$ ipython --no-banner

In [1]: import numpy as np

In [2]: np.set_printoptions(precision=2, suppress=True, linewidth=140, floatmode="fixed")

In [3]: f = np.array([0, 2, 0, 2, 0, 2, 1, 1])

In [4]: K = f[np.abs(np.subtract.outer(np.arange(8), np.arange(8)))]

In [5]: K
Out[5]: 
array([[0, 2, 0, 2, 0, 2, 1, 1],
       [2, 0, 2, 0, 2, 0, 2, 1],
       [0, 2, 0, 2, 0, 2, 0, 2],
       [2, 0, 2, 0, 2, 0, 2, 0],
       [0, 2, 0, 2, 0, 2, 0, 2],
       [2, 0, 2, 0, 2, 0, 2, 0],
       [1, 2, 0, 2, 0, 2, 0, 2],
       [1, 1, 2, 0, 2, 0, 2, 0]])

In [6]: round(np.linalg.eigvalsh(K).min(), 2)
Out[6]: np.float64(-7.33)

In [7]: np.all(np.linalg.eigvalsh(K) > 0)
Out[7]: np.False_

In [8]: [round(float(np.linalg.det(K[:i, :i])), 2) + 0 for i in range(1, 9)]
Out[8]: [0.0, -4.0, 0.0, 0.0, 0.0, 0.0, 0.0, 0.0]

In [9]: w, vecs = np.linalg.eigvalsh(K)
---------------------------------------------------------------------------
ValueError                                Traceback (most recent call last)
Cell In[9], line 1
----> 1 w, vecs = np.linalg.eigvalsh(K)

ValueError: too many values to unpack (expected 2)

In [10]: w, vecs = np.linalg.eigh(K)

In [11]: np.linalg.eigvalsh(K + 3 * np.eye(8))
Out[11]: array([-4.33,  1.42,  2.41,  3.00,  3.00,  3.31,  3.92, 11.27])

In [12]: round(w.sum(), 2), np.trace(K)
Out[12]: (np.float64(-0.0), np.int64(0))

In [13]: np.round(vecs @ np.diag(w) @ vecs.T, 2) + 0
Out[13]: 
array([[0.00, 2.00, 0.00, 2.00, 0.00, 2.00, 1.00, 1.00],
       [2.00, 0.00, 2.00, 0.00, 2.00, 0.00, 2.00, 1.00],
       [0.00, 2.00, 0.00, 2.00, 0.00, 2.00, 0.00, 2.00],
       [2.00, 0.00, 2.00, 0.00, 2.00, 0.00, 2.00, 0.00],
       [0.00, 2.00, 0.00, 2.00, 0.00, 2.00, 0.00, 2.00],
       [2.00, 0.00, 2.00, 0.00, 2.00, 0.00, 2.00, 0.00],
       [1.00, 2.00, 0.00, 2.00, 0.00, 2.00, 0.00, 2.00],
       [1.00, 1.00, 2.00, 0.00, 2.00, 0.00, 2.00, 0.00]])

In [14]: np.round(np.linalg.svd(K, compute_uv=False), 2) + 0
Out[14]: array([8.27, 7.33, 1.58, 0.92, 0.59, 0.31, 0.00, 0.00])

In [15]: np.unique(w.round(6) + 0, return_counts=True)[1]
Out[15]: array([1, 1, 1, 2, 1, 1, 1])

In [16]: np.round(vecs.T @ vecs, 2) + 0
Out[16]: 
array([[1.00, 0.00, 0.00, 0.00, 0.00, 0.00, 0.00, 0.00],
       [0.00, 1.00, 0.00, 0.00, 0.00, 0.00, 0.00, 0.00],
       [0.00, 0.00, 1.00, 0.00, 0.00, 0.00, 0.00, 0.00],
       [0.00, 0.00, 0.00, 1.00, 0.00, 0.00, 0.00, 0.00],
       [0.00, 0.00, 0.00, 0.00, 1.00, 0.00, 0.00, 0.00],
       [0.00, 0.00, 0.00, 0.00, 0.00, 1.00, 0.00, 0.00],
       [0.00, 0.00, 0.00, 0.00, 0.00, 0.00, 1.00, 0.00],
       [0.00, 0.00, 0.00, 0.00, 0.00, 0.00, 0.00, 1.00]])

In [17]: np.linalg.matrix_rank(K, rtol=0.1)
Out[17]: np.int64(4)

In [18]: rk = np.linalg.matrix_rank(K)

In [19]: rk
Out[19]: np.int64(6)

In [20]: null = np.linalg.svd(K)[2][rk:].T

In [21]: np.allclose(K @ null, 0)
Out[21]: True

In [22]: np.round(null @ null.T, 2) + 0
Out[22]: 
array([[ 0.00,  0.00,  0.00,  0.00,  0.00,  0.00,  0.00,  0.00],
       [ 0.00,  0.00,  0.00,  0.00,  0.00,  0.00,  0.00,  0.00],
       [ 0.00,  0.00,  0.50,  0.00, -0.50,  0.00,  0.00,  0.00],
       [ 0.00,  0.00,  0.00,  0.50,  0.00, -0.50,  0.00,  0.00],
       [ 0.00,  0.00, -0.50,  0.00,  0.50,  0.00,  0.00,  0.00],
       [ 0.00,  0.00,  0.00, -0.50,  0.00,  0.50,  0.00,  0.00],
       [ 0.00,  0.00,  0.00,  0.00,  0.00,  0.00,  0.00,  0.00],
       [ 0.00,  0.00,  0.00,  0.00,  0.00,  0.00,  0.00,  0.00]])

In [23]: [int(np.linalg.matrix_rank(K[:i])) for i in range(1, len(K) + 1)]
Out[23]: [1, 2, 3, 4, 4, 4, 5, 6]

In [24]: [int(np.linalg.matrix_rank(np.delete(K, i, axis=0))) for i in range(8)]
Out[24]: [5, 5, 6, 6, 6, 6, 5, 5]

In [25]: round(float(np.abs(np.linalg.eigvals(K)).max()), 2)
Out[25]: 8.27

In [26]: np.linalg.determinant(K)
---------------------------------------------------------------------------
AttributeError                            Traceback (most recent call last)
Cell In[26], line 1
----> 1 np.linalg.determinant(K)

AttributeError: module 'numpy.linalg' has no attribute 'determinant'

In [27]: assert K == K.T
---------------------------------------------------------------------------
ValueError                                Traceback (most recent call last)
Cell In[27], line 1
----> 1 assert K == K.T

ValueError: The truth value of an array with more than one element is ambiguous. Use a.any() or a.all()

In [28]: np.allclose(K, K.T)
Out[28]: True

In [29]: W0 = np.load("sample8.npy")

In [30]: W0
Out[30]: 
array([[ 3,  0,  0,  0,  0,  0,  0],
       [ 0,  0,  0,  0,  3,  0,  0],
       [ 0,  0,  0,  3,  0,  0,  0],
       [ 0,  0, -3, -1, -1,  0,  0],
       [ 1,  0,  0,  0,  0,  0,  0],
       [ 0,  0, -1,  0,  0,  0,  0],
       [ 0,  0, -3,  0,  0,  0,  0],
       [-2, -3,  0,  0,  0,  0,  0]])

In [31]: np.round(np.linalg.norm(W0, 2) / np.linalg.norm(W0), 2)
Out[31]: np.float64(0.58)

In [32]: np.linalg.matrix_rank(W0, rtol=0.1)
Out[32]: np.int64(5)

In [33]: np.argsort(-np.linalg.norm(W0, axis=0).round(6), kind="stable")[:3]
Out[33]: array([2, 0, 3])

In [34]: [round(float(x), 2) for x in np.linalg.svd(W0, compute_uv=False)[:3]]
Out[34]: [4.56, 4.24, 3.03]

In [35]: np.linalg.cond(W0) > 100
Out[35]: np.True_

In [36]: np.round(W0 @ np.linalg.pinv(W0) @ W0, 2) + 0
Out[36]: 
array([[ 3.00,  0.00,  0.00,  0.00,  0.00,  0.00,  0.00],
       [ 0.00,  0.00,  0.00,  0.00,  3.00,  0.00,  0.00],
       [ 0.00,  0.00,  0.00,  3.00,  0.00,  0.00,  0.00],
       [ 0.00,  0.00, -3.00, -1.00, -1.00,  0.00,  0.00],
       [ 1.00,  0.00,  0.00,  0.00,  0.00,  0.00,  0.00],
       [ 0.00,  0.00, -1.00,  0.00,  0.00,  0.00,  0.00],
       [ 0.00,  0.00, -3.00,  0.00,  0.00,  0.00,  0.00],
       [-2.00, -3.00,  0.00,  0.00,  0.00,  0.00,  0.00]])

In [37]: np.abs(np.diag(np.linalg.qr(W0)[1])) > 1e-9
Out[37]: array([ True,  True,  True,  True,  True, False, False])

In [38]: w1 = np.array([[9, 3, 1],
    ...:     [6, 6, 8],
    ...:     [5, 2, 1],
    ...:     [6, 9, 3],
    ...:     [7, 7, 9],
    ...:     [3, 0, 7],
    ...:     [7, 1, 0]])

In [39]: beta = np.array([0, -3, 3])

In [40]: hid = np.maximum(W0 @ w1 + beta, 0)

In [41]: np.linalg.matrix_rank(hid)
Out[41]: np.int64(3)

In [42]: hid
Out[42]: 
array([[27,  6,  6],
       [21, 18, 30],
       [18, 24, 12],
       [ 0,  0,  0],
       [ 9,  0,  4],
       [ 0,  0,  2],
       [ 0,  0,  0],
       [ 0,  0,  0]])

In [43]: Z = np.array([[1, -1, 2], [-2, -2, -3], [2, 2, -3]])

In [44]: w1 @ Z
Out[44]: 
array([[  5, -13,   6],
       [ 10,  -2, -30],
       [  3,  -7,   1],
       [ -6, -18, -24],
       [ 11,  -3, -34],
       [ 17,  11, -15],
       [  5,  -9,  11]])

In [45]: (hid @ Z).round(6).argmax(axis=1)
Out[45]: array([0, 0, 0, 0, 0, 0, 0, 0])

In [46]: vec = np.array([4, 4, 3, 2, 5, 4, 2])

In [47]: h1 = np.maximum(W0 @ vec, 0)

In [48]: h1
Out[48]: array([12, 15,  6,  0,  4,  0,  0,  0])

In [49]: W0.T @ h1
Out[49]: array([40,  0,  0, 18, 45,  0,  0])

In [50]: np.tanh(W0 @ vec)
Out[50]: array([ 1.00,  1.00,  1.00, -1.00,  1.00, -1.00, -1.00, -1.00])

In [51]: np.maximum(W0 @ vec, 0) - np.maximum(-W0 @ vec, 0)
Out[51]: array([ 12,  15,   6, -16,   4,  -3,  -9, -20])

In [52]: rk = np.linalg.matrix_rank(W0)

In [53]: rk
Out[53]: np.int64(5)

In [54]: null = np.linalg.svd(W0)[2][rk:].T

In [55]: np.allclose(W0 @ null, 0)
Out[55]: True

In [56]: mat = np.load("data.npy")

In [57]: mat
Out[57]: 
array([[ 9,  4,  8,  9, 16,  0,  8,  0],
       [ 4,  9,  7,  4,  4,  1,  2,  5],
       [ 4,  4,  6,  8, 14,  7,  7,  4],
       [ 0,  1,  9,  9, 16,  4,  8,  7],
       [ 6,  4,  0,  6,  8,  7,  4,  1],
       [ 6,  2,  5,  3,  2,  9,  1,  8],
       [ 4,  1,  0,  7,  0,  0,  0,  3],
       [ 8,  1,  6,  1, 18,  7,  9,  0]])

In [58]: np.allclose(mat, mat.T)
Out[58]: False

In [59]: np.linalg.matrix_power(mat, 4)
Out[59]: 
array([[463451, 288297, 422857, 582949, 907286, 434183, 453643, 312552],
       [328680, 206252, 300937, 411535, 638072, 303792, 319036, 221285],
       [456156, 281221, 411802, 566714, 881908, 423391, 440954, 302875],
       [453890, 277630, 412696, 561177, 878202, 420934, 439101, 302479],
       [306368, 190081, 274287, 382944, 591444, 284729, 295722, 202954],
       [340448, 210551, 309848, 424288, 656392, 312291, 328196, 227216],
       [157194,  97143, 143608, 197984, 303516, 146574, 151758, 108069],
       [396720, 246556, 360368, 497887, 777940, 369178, 388970, 262857]])

In [60]: mat @ mat
Out[60]: 
array([[257, 185, 229, 394, 544, 208, 272, 155],
       [178, 154, 208, 210, 386, 146, 193, 119],
       [262, 165, 227, 330, 490, 267, 245, 191],
       [248, 141, 204, 328, 536, 297, 268, 176],
       [184, 117, 171, 222, 304, 154, 152, 138],
       [216, 100, 212, 183, 400, 200, 200, 128],
       [ 64,  35, 120, 106, 234,  50, 117,  54],
       [286, 161, 151, 325, 390, 236, 195, 137]])

In [61]: np.round(np.linalg.det(mat), 2)
Out[61]: np.float64(0.0)

In [62]: np.linalg.determinant(mat)
---------------------------------------------------------------------------
AttributeError                            Traceback (most recent call last)
Cell In[62], line 1
----> 1 np.linalg.determinant(mat)

AttributeError: module 'numpy.linalg' has no attribute 'determinant'

In [63]: np.linalg.cond(mat) > 100
Out[63]: np.True_

In [64]: np.linalg.matrix_rank(mat, rtol=0.1)
Out[64]: np.int64(6)

In [65]: [round(float(x), 2) for x in np.linalg.svd(mat, compute_uv=False)[:3]]
Out[65]: [47.98, 14.57, 11.17]

In [66]: rk = np.linalg.matrix_rank(mat)

In [67]: rk
Out[67]: np.int64(7)

In [68]: null = np.linalg.svd(mat)[2][rk:].T

In [69]: [int(np.linalg.matrix_rank(mat[:i])) for i in range(1, len(mat) + 1)]
Out[69]: [1, 2, 3, 4, 5, 6, 7, 7]

In [70]: np.allclose(mat @ null, 0)
Out[70]: True

In [71]: np.round(null[:, 0] / null[np.abs(null[:, 0]).round(6).argmax(), 0], 2) + 0
Out[71]: array([ 0.00,  0.00,  0.00,  0.00, -0.50,  0.00,  1.00,  0.00])

In [72]: left, sig, Vt = np.linalg.svd(K)

In [73]: vecs = Vt[:(sig > 1e-8).sum()]

In [74]: rng = np.random.default_rng(57846)

In [75]: vec = K[3] + -2 * K[1] + rng.integers(2) * np.eye(8)[3]

In [76]: vec
Out[76]: array([-2.00,  0.00, -2.00,  1.00, -2.00,  0.00, -2.00, -2.00])

In [77]: np.allclose(vecs.T @ vecs @ vec, vec)
Out[77]: False

In [78]: np.linalg.matrix_rank(np.vstack([K, vec]))
Out[78]: np.int64(7)

In [79]: np.round(vecs.T @ vecs, 2) + 0
Out[79]: 
array([[1.00, 0.00, 0.00, 0.00, 0.00, 0.00, 0.00, 0.00],
       [0.00, 1.00, 0.00, 0.00, 0.00, 0.00, 0.00, 0.00],
       [0.00, 0.00, 0.50, 0.00, 0.50, 0.00, 0.00, 0.00],
       [0.00, 0.00, 0.00, 0.50, 0.00, 0.50, 0.00, 0.00],
       [0.00, 0.00, 0.50, 0.00, 0.50, 0.00, 0.00, 0.00],
       [0.00, 0.00, 0.00, 0.50, 0.00, 0.50, 0.00, 0.00],
       [0.00, 0.00, 0.00, 0.00, 0.00, 0.00, 1.00, 0.00],
       [0.00, 0.00, 0.00, 0.00, 0.00, 0.00, 0.00, 1.00]])
